$ ipython --no-banner

In [1]: import numpy as np

In [2]: np.set_printoptions(precision=1, suppress=True, linewidth=120, legacy="1.25")

In [3]: O, _ = np.linalg.qr(np.array([[-1.0, -0.7, -0.8, 0.4, -0.3, 1.4],
   ...:     [0.1, -0.3, -1.3, -0.1, 0.4, -1.0],
   ...:     [-0.1, -0.8, -0.7, -0.2, -0.6, -0.2],
   ...:     [-0.5, 0.6, 0.4, -1.9, -0.8, 0.4],
   ...:     [0.5, -0.4, 0.0, -0.4, -0.4, 0.7],
   ...:     [0.9, -0.7, -1.2, -0.6, 1.1, 0.4]]))

In [4]: J = -1 * O

In [5]: J.round(1) + 0
Out[5]: 
array([[ 0.7,  0.6,  0. ,  0. , -0.3, -0.3],
       [-0.1,  0.2, -0.8, -0.1,  0.5, -0.2],
       [ 0.1,  0.6,  0.2,  0.3,  0.4,  0.6],
       [ 0.3, -0.4, -0.3,  0.8,  0. ,  0. ],
       [-0.3,  0.2,  0.4,  0.4,  0.3, -0.7],
       [-0.6,  0.4, -0.3,  0.3, -0.6,  0.1]])

In [6]: # orthonormal columns

In [7]: rng = np.random.default_rng(73)

In [8]: labels = rng.permutation(6)

In [9]: labels
Out[9]: array([2, 3, 4, 0, 5, 1])

In [10]: M2 = J[labels][:, labels]

In [11]: round(np.trace(M2), 1)
Out[11]: 2.3

In [12]: M2.round(1) + 0
Out[12]: 
array([[ 0.2,  0.3,  0.4,  0.1,  0.6,  0.6],
       [-0.3,  0.8,  0. ,  0.3,  0. , -0.4],
       [ 0.4,  0.4,  0.3, -0.3, -0.7,  0.2],
       [ 0. ,  0. , -0.3,  0.7, -0.3,  0.6],
       [-0.3,  0.3, -0.6, -0.6,  0.1,  0.4],
       [-0.8, -0.1,  0.5, -0.1, -0.2,  0.2]])

In [13]: mat = np.loadtxt("block19.csv", delimiter=",")

In [14]: print(mat)
[[4. 7. 1. 3. 0.]
 [2. 6. 7. 9. 3.]
 [3. 4. 4. 2. 0.]
 [6. 4. 8. 6. 1.]
 [0. 0. 0. 0. 3.]]

In [15]: P = np.triu(np.array([[2, 6, 5, 9, 1],
    ...:     [8, 0, -2, -6, 7],
    ...:     [0, 1, 9, -2, -5],
    ...:     [2, 8, -5, 6, 9],
    ...:     [-9, -3, 8, -4, 5]]), 1) + np.eye(5)

In [16]: M2 = P @ mat @ np.linalg.inv(P)

In [17]: print(np.linalg.matrix_rank(M2))
5

In [18]: M2
Out[18]: 
array([[    85.,   -411.,  -1112.,  -5334.,  45268.],
       [   -40.,    214.,    579.,   2771., -23484.],
       [    -9.,     50.,    133.,    637.,  -5426.],
       [     6.,    -32.,    -86.,   -412.,   3524.],
       [     0.,      0.,      0.,      0.,      3.]])

In [19]: round(float(np.linalg.norm(mat, 2)), 1)
Out[19]: 20.0

In [20]: np.linalg.norm(mat, axis=1)
Out[20]: array([ 8.7, 13.4,  6.7, 12.4,  3. ])

In [21]: np.linalg.norm(mat, axis=0)
Out[21]: array([ 8.1, 10.8, 11.4, 11.4,  4.4])

In [22]: round(float(np.linalg.norm(mat, "nuc")), 1)
Out[22]: 33.9

In [23]: round(np.linalg.norm(mat, 1), 1), np.round(np.linalg.norm(mat, np.inf), 1)
Out[23]: (21.0, 27.0)

In [24]: W2 = np.array([[-2, -3, 2, 1, 3],
    ...:     [2, -2, 2, 1, -1],
    ...:     [0, 3, -3, -2, 1],
    ...:     [3, -1, -1, 1, 3],
    ...:     [-3, -1, -3, 2, -2]])

In [25]: K = (rng.random((20, 5)) < 0.25) @ W2

In [26]: K
Out[26]: 
array([[-1,  0, -4,  1, -2],
       [ 3,  2, -4, -1,  4],
       [ 2,  1, -1, -1,  0],
       [ 2, -4, -2,  4,  0],
       [ 1, -4,  1,  2,  6],
       [ 2, -2,  2,  1, -1],
       [ 3, -1, -1,  1,  3],
       [-3, -1, -3,  2, -2],
       [ 2,  1, -1, -1,  0],
       [-3, -1, -3,  2, -2],
       [ 5, -3,  1,  2,  2],
       [ 3, -1, -1,  1,  3],
       [ 3, -1, -1,  1,  3],
       [-2, -3,  2,  1,  3],
       [ 0,  0,  0,  0,  0],
       [-2, -3,  2,  1,  3],
       [-2, -3,  2,  1,  3],
       [ 2,  1, -1, -1,  0],
       [-2,  0, -1, -1,  4],
       [ 0,  0,  0,  0,  0]])

In [27]: # rows 2 and 8 are equal

In [28]: Xc = K - K.mean(axis=0)

In [29]: evecs = np.linalg.svd(Xc)[2][:4]

In [30]: M2 = Xc - Xc @ evecs.T @ evecs

In [31]: (Xc @ evecs.T).std(axis=0)
Out[31]: array([2.7, 2.4, 1.8, 1.4])

In [32]: vec = np.array([-5, 4, 1, 2, -2])

In [33]: target = K @ vec

In [34]: beta, lr = np.zeros(5), 1 / np.linalg.norm(K, 2) ** 2

In [35]: for i in range(15):
    ...:     beta -= lr * K.T @ (K @ beta - target)
    ...:     if i % 5 == 0: print(i, round(np.linalg.norm(K @ beta - target), 1))
    ...: 
0 16.1
5 4.3
10 4.0

In [36]: round(float(np.linalg.cond(K)), 1)
Out[36]: 13.6

In [37]: gram = K.T @ K

In [38]: np.trace(gram), (K ** 2).sum()
Out[38]: (464, 464)

In [39]: np.linalg.matrix_rank(gram)
Out[39]: 5

In [40]: np.allclose(gram, gram.T)
Out[40]: True

In [41]: W0 = np.load("run13.npy")

In [42]: print(W0)
[[ 0.7 -0.6 -1.3  0.6  0.3  0.6]
 [-1.4  1.1 -1.1  1.3  0.1 -0.1]
 [ 0.1 -1.   2.2  0.5  2.1 -0.7]
 [-0.7  0.3  0.7  0.7  0.9  0. ]]

In [43]: T = np.stack([W0, -2 * W0, W0[::-1]])

In [44]: np.linalg.matrix_rank(T)
Out[44]: array([4, 4, 4])

In [45]: X = np.loadtxt("sample19.csv", delimiter=",")

In [46]: X.round(1) + 0
Out[46]: 
array([[ 0. , -0.1,  0.1, -0.1, -0.1],
       [-0.1,  0.4, -0.3,  0.2,  0.3],
       [ 0.1, -0.3,  0.2, -0.2, -0.2],
       [-0.1,  0.2, -0.2,  0.1,  0.2],
       [-0.1,  0.3, -0.2,  0.2,  0.3]])

In [47]: r = np.linalg.matrix_rank(X)

In [48]: r
Out[48]: 1

In [49]: N = np.linalg.svd(X)[2][r:].T

In [50]: N @ N.T
Out[50]: 
array([[ 1. ,  0.1, -0.1,  0.1,  0.1],
       [ 0.1,  0.6,  0.3, -0.2, -0.3],
       [-0.1,  0.3,  0.8,  0.2,  0.2],
       [ 0.1, -0.2,  0.2,  0.9, -0.2],
       [ 0.1, -0.3,  0.2, -0.2,  0.7]])

In [51]: print(np.linalg.matrix_rank(X.T @ X), np.linalg.matrix_rank(X @ X.T))
1 1

In [52]: print(np.round(X @ N, 1) + 0)
[[0. 0. 0. 0.]
 [0. 0. 0. 0.]
 [0. 0. 0. 0.]
 [0. 0. 0. 0.]
 [0. 0. 0. 0.]]

In [53]: N.shape
Out[53]: (5, 4)

In [54]: [int(np.linalg.matrix_rank(np.delete(X, i, axis=0))) for i in range(5)]
Out[54]: [1, 1, 1, 1, 1]

In [55]: P = np.triu(np.array([[3, 2, 3, 0, 2],
    ...:     [3, 0, 2, 3, 0],
    ...:     [3, 2, 1, 1, 1],
    ...:     [2, 0, 1, 3, 1],
    ...:     [0, 3, 2, 2, 2]]), 1) + np.eye(5)

In [56]: M2 = P @ X @ np.linalg.inv(P)

In [57]: print(round(float(np.linalg.det(M2)), 1))
0.0

In [58]: M2
Out[58]: 
array([[-0.1,  0.7, -1.3, -0.6,  2.6],
       [-0.2,  0.8, -1.5, -0.6,  2.9],
       [-0.1,  0.4, -0.8, -0.4,  1.6],
       [-0.2,  0.9, -1.6, -0.7,  3.2],
       [-0.1,  0.5, -1. , -0.4,  1.9]])

In [59]: M2 = np.array([[0, 2, 0], [0, 1, 0]])

In [60]: W2 = np.kron(M2, X)

In [61]: W2.round(1) + 0
Out[61]: 
array([[ 0. ,  0. ,  0. ,  0. ,  0. ,  0.1, -0.2,  0.2, -0.1, -0.2,  0. ,  0. ,  0. ,  0. ,  0. ],
       [ 0. ,  0. ,  0. ,  0. ,  0. , -0.2,  0.7, -0.5,  0.4,  0.6,  0. ,  0. ,  0. ,  0. ,  0. ],
       [ 0. ,  0. ,  0. ,  0. ,  0. ,  0.2, -0.5,  0.4, -0.3, -0.5,  0. ,  0. ,  0. ,  0. ,  0. ],
       [ 0. ,  0. ,  0. ,  0. ,  0. , -0.1,  0.4, -0.3,  0.3,  0.4,  0. ,  0. ,  0. ,  0. ,  0. ],
       [ 0. ,  0. ,  0. ,  0. ,  0. , -0.2,  0.6, -0.5,  0.4,  0.5,  0. ,  0. ,  0. ,  0. ,  0. ],
       [ 0. ,  0. ,  0. ,  0. ,  0. ,  0. , -0.1,  0.1, -0.1, -0.1,  0. ,  0. ,  0. ,  0. ,  0. ],
       [ 0. ,  0. ,  0. ,  0. ,  0. , -0.1,  0.4, -0.3,  0.2,  0.3,  0. ,  0. ,  0. ,  0. ,  0. ],
       [ 0. ,  0. ,  0. ,  0. ,  0. ,  0.1, -0.3,  0.2, -0.2, -0.2,  0. ,  0. ,  0. ,  0. ,  0. ],
       [ 0. ,  0. ,  0. ,  0. ,  0. , -0.1,  0.2, -0.2,  0.1,  0.2,  0. ,  0. ,  0. ,  0. ,  0. ],
       [ 0. ,  0. ,  0. ,  0. ,  0. , -0.1,  0.3, -0.2,  0.2,  0.3,  0. ,  0. ,  0. ,  0. ,  0. ]])

In [62]: W2.shape
Out[62]: (10, 15)

In [63]: M2 = np.array([[2, 3],
    ...:     [-3, -3],
    ...:     [6, -4],
    ...:     [2, 5],
    ...:     [-3, -2],
    ...:     [8, -6],
    ...:     [-9, -5],
    ...:     [-9, 6],
    ...:     [7, -5],
    ...:     [2, 1],
    ...:     [-7, 2],
    ...:     [6, 3],
    ...:     [-8, 8],
    ...:     [-7, 7],
    ...:     [4, 5]])

In [64]: np.einsum("ik,kj->ji", W2, M2)
Out[64]: 
array([[-0.2,  0.6, -0.5,  0.4,  0.5, -0.1,  0.3, -0.2,  0.2,  0.3],
       [ 2.3, -6.9,  5.1, -4.1, -6. ,  1.2, -3.5,  2.5, -2.1, -3. ]])

In [65]: print(W2 @ M2)
[[-0.2  2.3]
 [ 0.6 -6.9]
 [-0.5  5.1]
 [ 0.4 -4.1]
 [ 0.5 -6. ]
 [-0.1  1.2]
 [ 0.3 -3.5]
 [-0.2  2.5]
 [ 0.2 -2.1]
 [ 0.3 -3. ]]

In [66]: np.einsum("ik,kj->ij", W2, M2)
Out[66]: 
array([[-0.2,  2.3],
       [ 0.6, -6.9],
       [-0.5,  5.1],
       [ 0.4, -4.1],
       [ 0.5, -6. ],
       [-0.1,  1.2],
       [ 0.3, -3.5],
       [-0.2,  2.5],
       [ 0.2, -2.1],
       [ 0.3, -3. ]])

In [67]: print(np.linalg.matrix_rank(W2 @ M2))
1

In [68]: np.einsum("ij->j", W2)
Out[68]: array([ 0. ,  0. ,  0. ,  0. ,  0. , -0.5,  1.5, -1.1,  0.9,  1.3,  0. ,  0. ,  0. ,  0. ,  0. ])

In [69]: np.vstack([W2, M2.T]).shape
Out[69]: (12, 15)

In [70]: Uu, sig, VT = np.linalg.svd(X)

In [71]: sig.round(1) + 0
Out[71]: array([1., 0., 0., 0., 0.])

In [72]: M2 = Uu[:, :1] @ np.diag(sig[:1]) @ VT[:1]

In [73]: round(float(np.linalg.norm(X - M2) / np.linalg.norm(X)), 1)
Out[73]: 0.0

In [74]: np.linalg.matrix_rank(M2)
Out[74]: 1

In [75]: M2.round(1) + 0
Out[75]: 
array([[ 0. , -0.1,  0.1, -0.1, -0.1],
       [-0.1,  0.4, -0.3,  0.2,  0.3],
       [ 0.1, -0.3,  0.2, -0.2, -0.2],
       [-0.1,  0.2, -0.2,  0.1,  0.2],
       [-0.1,  0.3, -0.2,  0.2,  0.3]])

In [76]: np.linalg.matrix_rank(X, rtol=0.05)
Out[76]: 1

In [77]: data = np.load("dump.npy")

In [78]: data
Out[78]: 
array([[-20.9, -60.2, -41. ],
       [-21.7, -62.2, -40.5],
       [-19.1, -59.1, -41.5],
       [-19.7, -60. , -39. ],
       [-21.5, -58.4, -41.8],
       [-20.2, -61.2, -39. ],
       [-20.4, -59.2, -38.7],
       [-19.3, -59.2, -41.1],
       [-19. , -62.5, -40.2],
       [-19.8, -59.8, -39.4],
       [-19.5, -61.7, -40.9],
       [-18.9, -60.7, -39.9],
       [-20.4, -60.8, -39.6],
       [-18.6, -58.9, -40.3],
       [-20.6, -59.6, -41. ],
       [-19.3, -61.2, -39.3],
       [-19.6, -61. , -38.3],
       [-20.3, -61.5, -40.7],
       [-18.3, -59.5, -39.5],
       [-19.1, -59.6, -40.1],
       [-20.6, -58.9, -41.6],
       [-20.5, -59.6, -39.2]])

In [79]: Xc = (K - K.mean(axis=0)) / K.std(axis=0)

In [80]: Xc.std(axis=0)
Out[80]: array([1., 1., 1., 1., 1.])

In [81]: np.argwhere(np.abs(Xc) > 2)
Out[81]: 
array([[3, 3],
       [4, 4]])

In [82]: beta = np.linalg.lstsq(np.delete(Xc, 2, axis=1), Xc[:, 2])[0]

In [83]: np.abs(beta).argmax()
Out[83]: 1

In [84]: beta
Out[84]: array([ 0.2, -2. , -1.6, -0.4])
